$ python3 -q
>>> import numpy as np
>>> np.set_printoptions(suppress=True, linewidth=200)
>>> J = np.loadtxt("x.csv", delimiter=",")
>>> J
array([[ -2.,  -1.,   2.,  -1.,   1.],
       [ -4.,  -1.,   2.,  -3.,   0.],
       [ -2.,  -3.,   0.,  -3.,   2.],
       [ -3.,  -4.,  -1.,  -3.,   2.],
       [ -2.,  -5.,   1.,  -2.,   1.],
       [ -1.,  -4.,  -1.,   0.,   1.],
       [  0.,  -2.,  -2.,  -2.,   1.],
       [  1.,  -3.,  -4.,   0.,   2.],
       [  2.,  -4.,  -4.,  -1.,   0.],
       [  3.,  -3.,  -2.,  -1.,   0.],
       [  4.,  -2.,   0.,  -2.,   1.],
       [  6.,  -4.,   1.,  -3.,  -1.],
       [  7.,  -6.,  -1.,  -3.,  -2.],
       [  9.,  -8.,   0.,  -5.,   0.],
       [  7.,  -7.,   2.,  -7.,   0.],
       [  5.,  -9.,   2.,  -5.,  -1.],
       [  7.,  -8.,   4.,  -4.,   0.],
       [  8.,  -6.,   6.,  -4.,  -2.],
       [  9.,  -4.,   7.,  -5.,  -4.],
       [  9.,  -4.,   8.,  -6.,  -3.],
       [  9.,  -2.,   6.,  -6.,  -5.],
       [ 10.,  -3.,   8.,  -8.,  -3.],
       [ 12.,  -4.,  10., -10.,  -2.],
       [ 12.,  -3.,   8.,  -8.,  -3.],
       [ 11.,  -2.,   8.,  -8.,  -5.],
       [  9.,  -3.,   8.,  -6.,  -3.],
       [  7.,  -5.,   9.,  -7.,  -3.],
       [  7.,  -7.,  11.,  -9.,  -3.],
       [  9.,  -7.,  11., -10.,  -1.],
       [  9.,  -7.,   9., -10.,   1.],
       [  7.,  -9.,  10., -10.,  -1.],
       [  5.,  -7.,  12., -12.,   0.],
       [  3.,  -9.,  10., -12.,   1.]])
>>> z = J[:, 0] > np.median(J[:, 0])
>>> u = J[z].mean(axis=0) - J[~z].mean(axis=0)
>>> np.argsort(-np.abs(u).round(6), kind="stable")
array([0, 2, 3, 4, 1])
>>> z.astype(int)
array([0, 0, 0, 0, 0, 0, 0, 0, 0, 0, 0, 0, 0, 1, 0, 0, 0, 1, 1, 1, 1, 1, 1, 1, 1, 1, 0, 0, 1, 1, 0, 0, 0])
>>> np.round((((J - J.mean(axis=0)) @ u > 0) == z).mean(), 2)
np.float64(0.79)
>>> cent = J[[15, 4]].astype(float)
>>> for _ in range(6):
...     z = np.linalg.norm(J[:, None] - cent, axis=-1).argmin(axis=1)
...     cent = np.array([J[z == j].mean(axis=0) for j in range(2)])
... 
>>> z
array([1, 1, 1, 1, 1, 1, 1, 1, 1, 1, 1, 1, 1, 0, 0, 0, 0, 0, 0, 0, 0, 0, 0, 0, 0, 0, 0, 0, 0, 0, 0, 0, 0])
>>> np.bincount(z)
array([20, 13])
>>> np.round(cent[1] - cent[0], 2)
array([-7.51,  2.47, -8.14,  5.75,  2.47])
>>> np.abs(cent[1] - cent[0]).argmax()
np.int64(2)
>>> cent.round(2)
array([[ 8.2 , -5.7 ,  7.45, -7.6 , -1.85],
       [ 0.69, -3.23, -0.69, -1.85,  0.62]])
>>> W0 = np.loadtxt("out10.csv", delimiter=",")
>>> W0
array([[-4.3 ,  1.2 ,  2.52, -2.26],
       [ 1.2 , -3.29,  0.69, -0.02],
       [ 2.52,  0.69, -6.05, -0.32],
       [-2.26, -0.02, -0.32, -7.35]])
>>> # equal to its transpose
>>> evals, vecs = np.linalg.eig(W0)
>>> np.round(np.sort(np.linalg.eigvals(W0.T)), 2)
array([-8.99, -7.01, -3.99, -1.  ])
>>> np.round(np.sort(np.linalg.eigvals(np.linalg.inv(W0))), 2)
array([-1.  , -0.25, -0.14, -0.11])
>>> np.round(np.sort(np.linalg.eigvals(W0 @ W0)), 2)
array([ 1.  , 15.95, 49.08, 80.87])
>>> evals.round(2)
array([-1.  , -3.99, -8.99, -7.01])
>>> np.round(W0 @ vecs[:, 0] - evals[0] * vecs[:, 0], 2) + 0
array([0., 0., 0., 0.])
>>> np.all(np.linalg.eigvalsh(W0) > 0)
np.False_
>>> evals, vecs = np.linalg.eigh(W0)
>>> np.round(vecs.T @ W0 @ vecs, 2) + 0
array([[-8.99,  0.  ,  0.  ,  0.  ],
       [ 0.  , -7.01,  0.  ,  0.  ],
       [ 0.  ,  0.  , -3.99,  0.  ],
       [ 0.  ,  0.  ,  0.  , -1.  ]])
>>> np.round(np.linalg.eigvalsh(W0 + -1 * np.eye(4)), 2)
array([-9.99, -8.01, -4.99, -2.  ])
>>> evals.sum(), np.round(np.trace(W0), 2)
(np.float64(-20.99), np.float64(-20.99))
>>> np.abs(vecs[:, -1]).round(6).argmax()
np.int64(0)
>>> np.round(np.linalg.svd(W0, compute_uv=False), 2)
array([8.99, 7.01, 3.99, 1.  ])
>>> mat = np.loadtxt("m.csv", delimiter=",")
>>> mat
array([[-4.,  0.],
       [-4.,  1.]])
>>> np.round(np.sort(np.linalg.eigvals(mat)), 2)
array([-4.,  1.])
>>> mat @ mat
array([[16.,  0.],
       [12.,  1.]])
>>> np.linalg.matrix_rank(mat - mat[0, 0] * np.eye(2))
np.int64(1)
>>> np.prod(np.diag(mat)), round(float(np.linalg.det(mat)), 2)
(np.float64(-4.0), -4.0)
>>> [int(np.linalg.matrix_rank(np.linalg.matrix_power(mat, p))) for p in range(1, 3)]
[2, 2]
>>> np.round(np.linalg.matrix_power(mat - np.diag(np.diag(mat)), 2), 2)
array([[0., 0.],
       [0., 0.]])
>>> F = np.load("block19.npy")
>>> F
array([[ 2.99,  8.97,  0.01],
       [ 3.03,  9.01, -0.02],
       [ 2.97,  9.  ,  0.01],
       [ 3.04,  8.99, -0.01],
       [ 2.97,  9.01, -0.01],
       [ 2.99,  8.95,  0.  ],
       [ 2.99,  9.02,  0.03],
       [ 2.99,  8.99,  0.01],
       [ 3.  ,  8.99,  0.  ],
       [ 2.99,  8.99, -0.02],
       [ 3.01,  8.97,  0.04],
       [ 2.99,  9.  ,  0.03],
       [ 3.  ,  8.99,  0.  ],
       [ 3.02,  9.05,  0.03],
       [ 3.01,  9.  ,  0.01],
       [ 3.03,  8.96,  0.01],
       [ 6.02,  6.01,  0.03],
       [ 6.04,  6.03,  0.01],
       [ 6.04,  6.  ,  0.01],
       [ 5.99,  5.98, -0.01],
       [ 5.99,  5.99,  0.  ],
       [ 6.03,  5.99,  0.  ],
       [ 6.  ,  6.  ,  0.05],
       [ 6.01,  6.02,  0.  ],
       [ 6.02,  5.98,  0.01],
       [ 5.99,  5.98,  0.  ],
       [ 6.  ,  6.  ,  0.01],
       [ 6.01,  5.97, -0.04],
       [ 6.  ,  5.99,  0.  ],
       [ 6.01,  5.99,  0.03],
       [ 6.01,  5.97,  0.04],
       [ 5.97,  5.99,  0.02]])
>>> vec = np.array([3, -1, 1])
>>> target = F @ vec
>>> np.round(np.linalg.pinv(F) @ F, 2) + 0
array([[1., 0., 0.],
       [0., 1., 0.],
       [0., 0., 1.]])
>>> np.round(np.linalg.lstsq(F, target)[0], 2)
array([ 3., -1.,  1.])
>>> rng = np.random.default_rng(9640)
>>> target = target + 0.05 * rng.normal(size=32)
>>> target.round(2)
array([ 0.01,  0.16, -0.13,  0.14, -0.15,  0.07,  0.08,  0.1 , -0.02, -0.01,  0.04,  0.02, -0.06,  0.04,  0.07,  0.12, 12.02, 12.07, 12.13, 11.92, 11.99, 12.08, 12.07, 12.  , 12.06, 12.  , 12.02,
       12.03, 12.08, 12.01, 12.08, 11.94])
>>> b, *_ = np.linalg.lstsq(F, target)
>>> round(float(np.linalg.norm(target - F @ b)), 2)
0.25
>>> m1 = np.load("dump.npy")
>>> m1
array([[-2.82, -1.02,  1.33, -3.16,  1.27],
       [-3.21, -1.4 ,  1.2 , -3.33,  1.  ],
       [-2.52, -1.16,  0.85, -3.44,  1.56],
       [-3.32, -1.09,  1.59, -2.97,  0.86],
       [-2.63, -0.4 ,  1.06, -3.24,  1.37],
       [-3.15, -1.43,  0.88, -3.17,  1.04],
       [-3.27, -1.24,  1.92, -3.18,  0.76],
       [-0.07,  0.08,  2.02, -2.27, -1.88],
       [ 0.12,  0.31,  2.29, -2.23, -1.85],
       [-0.27,  0.1 ,  2.51, -1.42, -2.05],
       [-0.28, -0.25,  2.35, -2.04, -1.7 ],
       [-0.05,  0.24,  2.13, -2.48, -2.17],
       [-0.33, -0.46,  1.91, -2.5 , -1.83],
       [ 0.45, -0.38,  1.78, -1.96, -2.55],
       [-0.47, -2.95,  3.1 , -1.74, -0.82],
       [-1.22, -3.24,  3.21, -2.58, -1.4 ],
       [-0.87, -3.34,  2.99, -2.23, -0.66],
       [-0.66, -2.61,  3.14, -2.16, -0.64],
       [-0.91, -2.77,  3.08, -2.2 , -1.1 ],
       [-0.95, -2.82,  3.21, -1.84, -0.46],
       [-1.43, -2.4 ,  2.64, -1.78, -0.73]])
>>> gram = np.cov(m1, rowvar=False)
>>> np.argwhere(np.triu(np.abs(np.corrcoef(m1.T)) > 0.8, 1))
array([[0, 3],
       [0, 4]])
>>> np.argsort(-m1.std(axis=0).round(6), kind="stable")
array([4, 0, 1, 2, 3])
>>> round(float(m1[6] @ m1[4]), 2)
22.48
>>> np.round(np.linalg.norm(m1, 2), 2)
np.float64(17.89)
>>> np.linalg.norm(m1, axis=1).argmax()
np.int64(15)
>>> d = np.linalg.norm(m1[:, None] - m1[None], axis=-1)
>>> d.mean(axis=1).argmax()
np.int64(2)
>>> K = np.array([[1, 0, 0], [0, 0, 1], [0, 1, 0]])
>>> evals, vecs = np.linalg.eigh(K)
>>> np.round(np.linalg.eigvalsh(K + -3 * np.eye(3)), 2)
array([-4., -2., -2.])
>>> evals
array([-1.,  1.,  1.])
>>> (evals > 1e-8).sum(), (evals < -1e-8).sum()
(np.int64(2), np.int64(1))
>>> z = rng.permutation(3)
>>> z
array([0, 1, 2])
>>> M2 = K[z][:, z]
>>> np.allclose(M2, K)
True
>>> np.round(np.linalg.pinv(K), 2)
array([[1., 0., 0.],
       [0., 0., 1.],
       [0., 1., 0.]])
>>> K[:, 1] @ K[:, 2]
np.int64(0)
>>> evals, vecs = np.linalg.eigh(K)
>>> vec = np.array([-1, 1, -2])
>>> vec @ K @ vec
np.int64(-3)
>>> vec @ K @ vec / (vec @ vec), evals[0], evals[-1]
(np.float64(-0.5), np.float64(-1.0), np.float64(1.0))
>>> np.round(vecs * np.abs(evals) @ vecs.T, 2) + 0
array([[1., 0., 0.],
       [0., 1., 0.],
       [0., 0., 1.]])
>>> np.abs(K).sum(axis=1).max(), np.abs(evals).max()
(np.int64(1), np.float64(1.0))
>>> E = np.array([[-2, -2, 0, -3],
...     [1, 2, 1, 0],
...     [-3, -2, 2, -3],
...     [0, -2, -3, 2],
...     [-3, -1, 3, 3],
...     [-3, -3, 2, -2],
...     [0, 3, 2, -3]])
>>> E[2] = E[1]
>>> E
array([[-2, -2,  0, -3],
       [ 1,  2,  1,  0],
       [ 1,  2,  1,  0],
       [ 0, -2, -3,  2],
       [-3, -1,  3,  3],
       [-3, -3,  2, -2],
       [ 0,  3,  2, -3]])
>>> # rows 1 and 2 are equal
>>> u, r1 = E[6], E[5]
>>> u @ u
np.int64(22)
>>> p = (u @ r1) / (u @ u) * u
>>> round(float(np.linalg.norm(u + r1) ** 2 + np.linalg.norm(u - r1) ** 2), 2)
96.0
>>> np.round(r1 - p, 2)
array([-3.  , -3.14,  1.91, -1.86])
>>> np.linalg.matrix_rank(np.outer(u, r1))
np.int64(1)
>>> P = E @ np.linalg.solve(E.T @ E, E.T)
>>> np.round(np.trace(P), 2)
np.float64(4.0)
>>> np.allclose(P @ P, P)
True
>>> feats = np.load("layer8.npy")
>>> feats
array([[  1,   0,   4,  -8,   4,  -5],
       [ -1,   2,   5, -10,   5,  -4],
       [ -1,   3,  -1,   2,   3,   2],
       [ -1,  -3,   0,   0,  -5,  -1]])
>>> np.round(np.linalg.svd(feats, compute_uv=False), 2)
array([17.1 ,  7.63,  2.43,  0.67])
>>> feats.sum(axis=1)
array([ -4,  -3,   8, -10])
>>> feats.sum(axis=0)
array([ -2,   2,   8, -16,   7,  -8])
>>> np.unravel_index(np.abs(feats).argmax(), feats.shape)
(np.int64(1), np.int64(3))
>>> feats - feats[0]
array([[ 0,  0,  0,  0,  0,  0],
       [-2,  2,  1, -2,  1,  1],
       [-2,  3, -5, 10, -1,  7],
       [-2, -3, -4,  8, -9,  4]])
>>> M2 = m1 / np.linalg.norm(m1, axis=1, keepdims=True)
>>> gram = M2 @ M2.T
>>> (gram - 2 * np.eye(21)).round(6).argmax(axis=1)
array([ 1,  5,  0,  6,  0,  1,  3, 11,  7, 10,  7,  7,  7, 11, 17, 18, 19, 18, 15, 17, 15])
>>> np.argwhere(np.triu(np.abs(gram) > 0.95, 1))
array([[ 0,  1],
       [ 0,  2],
       [ 0,  3],
       [ 0,  4],
       [ 0,  5],
       [ 0,  6],
       [ 1,  2],
       [ 1,  3],
       [ 1,  4],
       [ 1,  5],
       [ 1,  6],
       [ 2,  3],
       [ 2,  4],
       [ 2,  5],
       [ 2,  6],
       [ 3,  4],
       [ 3,  5],
       [ 3,  6],
       [ 4,  5],
       [ 4,  6],
       [ 5,  6],
       [ 7,  8],
       [ 7,  9],
       [ 7, 10],
       [ 7, 11],
       [ 7, 12],
       [ 7, 13],
       [ 8,  9],
       [ 8, 10],
       [ 8, 11],
       [ 8, 12],
       [ 9, 10],
       [ 9, 11],
       [10, 11],
       [10, 12],
       [11, 12],
       [11, 13],
       [14, 15],
       [14, 16],
       [14, 17],
       [14, 18],
       [14, 19],
       [14, 20],
       [15, 16],
       [15, 17],
       [15, 18],
       [15, 19],
       [15, 20],
       [16, 17],
       [16, 18],
       [16, 19],
       [16, 20],
       [17, 18],
       [17, 19],
       [17, 20],
       [18, 19],
       [18, 20],
       [19, 20]])
